$ python3 -q
>>> import numpy as np
>>> from numpy import linalg as LA
>>> np.set_printoptions(precision=4, suppress=True, linewidth=160, floatmode="fixed")
>>> tidy = lambda a: np.round(a, 4) + 0
>>> arr = np.loadtxt("run13.csv", delimiter=",")
>>> print(tidy(arr))
[[ 0.4167  0.2500  0.0833 -0.4167]
 [ 0.2500  0.1500  0.0500 -0.2500]
 [ 0.0833  0.0500  0.0167 -0.0833]
 [-0.4167 -0.2500 -0.0833  0.4167]]
>>> print(np.trace(arr))
1.0
>>> print(tidy(np.sort(np.abs(LA.eigvals(arr)))))
[0.0000 0.0000 0.0000 1.0000]
>>> assert arr == arr.T
Traceback (most recent call last):
  File "<python-input-8>", line 1, in <module>
    assert arr == arr.T
           ^^^^^^^^^^^^
ValueError: The truth value of an array with more than one element is ambiguous. Use a.any() or a.all()
>>> Uu, sig, VT = LA.svd(arr)
>>> V = VT[:(sig > 1e-8).sum()]
>>> rng = np.random.default_rng(831596)
>>> x = arr[3] + 2 * arr[2] + rng.integers(2) * np.eye(4)[2]
>>> print(tidy(x))
[-0.2500 -0.1500 -0.0500  0.2500]
>>> print(LA.matrix_rank(np.vstack([arr, x])))
1
>>> print(tidy(LA.norm(x - V.T @ V @ x)))
0.0
>>> print(tidy(V.T @ V))
[[ 0.4167  0.2500  0.0833 -0.4167]
 [ 0.2500  0.1500  0.0500 -0.2500]
 [ 0.0833  0.0500  0.0167 -0.0833]
 [-0.4167 -0.2500 -0.0833  0.4167]]
>>> print(tidy(np.diag(V.T @ V)))
[0.4167 0.1500 0.0167 0.4167]
>>> print(tidy(LA.norm(arr, 2) / LA.norm(arr)))
1.0
>>> print(LA.cond(arr) > 100)
True
>>> print(tidy(arr @ LA.pinv(arr) @ arr))
[[ 0.4167  0.2500  0.0833 -0.4167]
 [ 0.2500  0.1500  0.0500 -0.2500]
 [ 0.0833  0.0500  0.0167 -0.0833]
 [-0.4167 -0.2500 -0.0833  0.4167]]
>>> print(np.allclose(arr[:-1].T @ LA.lstsq(arr[:-1].T, arr[-1])[0], arr[-1]))
True
>>> print(LA.lstsq(arr[:-1].T, arr[-1])[2])
1
>>> try:
...     LA.inv(arr)
... except LA.LinAlgError as e:
...     print(e)
... 
Singular matrix
>>> print(np.abs(np.diag(LA.qr(arr)[1])) > 1e-9)
[ True False False False]
>>> print(np.unique(arr.round(6), axis=0).shape)
(4, 4)
>>> M2 = np.array([[-2, -2, 3, 1, 3, 2],
...     [0, -2, 3, -3, 1, 3],
...     [2, 3, 0, -3, 0, 1],
...     [1, -3, 2, -1, -2, -3],
...     [-1, 0, 2, 3, 2, -1],
...     [0, -1, -1, -2, 0, -2]])
>>> feats = np.tril(M2)
>>> print(feats)
[[-2  0  0  0  0  0]
 [ 0 -2  0  0  0  0]
 [ 2  3  0  0  0  0]
 [ 1 -3  2 -1  0  0]
 [-1  0  2  3  2  0]
 [ 0 -1 -1 -2  0 -2]]
>>> # triangular
>>> Uu, sig, VT = LA.svd(feats)
>>> V = VT[:(sig > 1e-8).sum()]
>>> x = feats[2] + -2 * feats[5] + rng.integers(2) * np.eye(6)[0]
>>> print(x)
[2.0000 5.0000 2.0000 4.0000 0.0000 4.0000]
>>> print(tidy(V.T @ V))
[[ 1.0000  0.0000  0.0000  0.0000  0.0000  0.0000]
 [ 0.0000  1.0000  0.0000  0.0000  0.0000  0.0000]
 [ 0.0000  0.0000  0.9633 -0.0734  0.1468  0.0917]
 [ 0.0000  0.0000 -0.0734  0.8532  0.2936  0.1835]
 [ 0.0000  0.0000  0.1468  0.2936  0.4128 -0.3670]
 [ 0.0000  0.0000  0.0917  0.1835 -0.3670  0.7706]]
>>> print(LA.matrix_rank(np.vstack([feats, x])))
5
>>> r0 = np.array([-1, 4])
>>> print(np.correlate(feats[2], feats[0], "full"))
[ 0  0  0  0  0 -4 -6  0  0  0  0]
>>> print(np.array([np.convolve(row, r0, "same") for row in feats]))
[[  2  -8   0   0   0   0]
 [  0   2  -8   0   0   0]
 [ -2   5  12   0   0   0]
 [ -1   7 -14   9  -4   0]
 [  1  -4  -2   5  10   8]
 [  0   1  -3  -2  -8   2]]
>>> x = np.array([0, 0, 2, 1, 3, 2])
>>> a = np.maximum(feats @ x, 0)
>>> print(np.maximum(feats @ x, 0) - np.maximum(-feats @ x, 0))
[ 0  0  0  3 13 -8]
>>> print(np.flatnonzero(a > 1e-9))
[3 4]
>>> print(tidy(np.tanh(feats @ x)))
[ 0.0000  0.0000  0.0000  0.9951  1.0000 -1.0000]
>>> print(feats.T @ a)
[-10  -9  32  36  26   0]
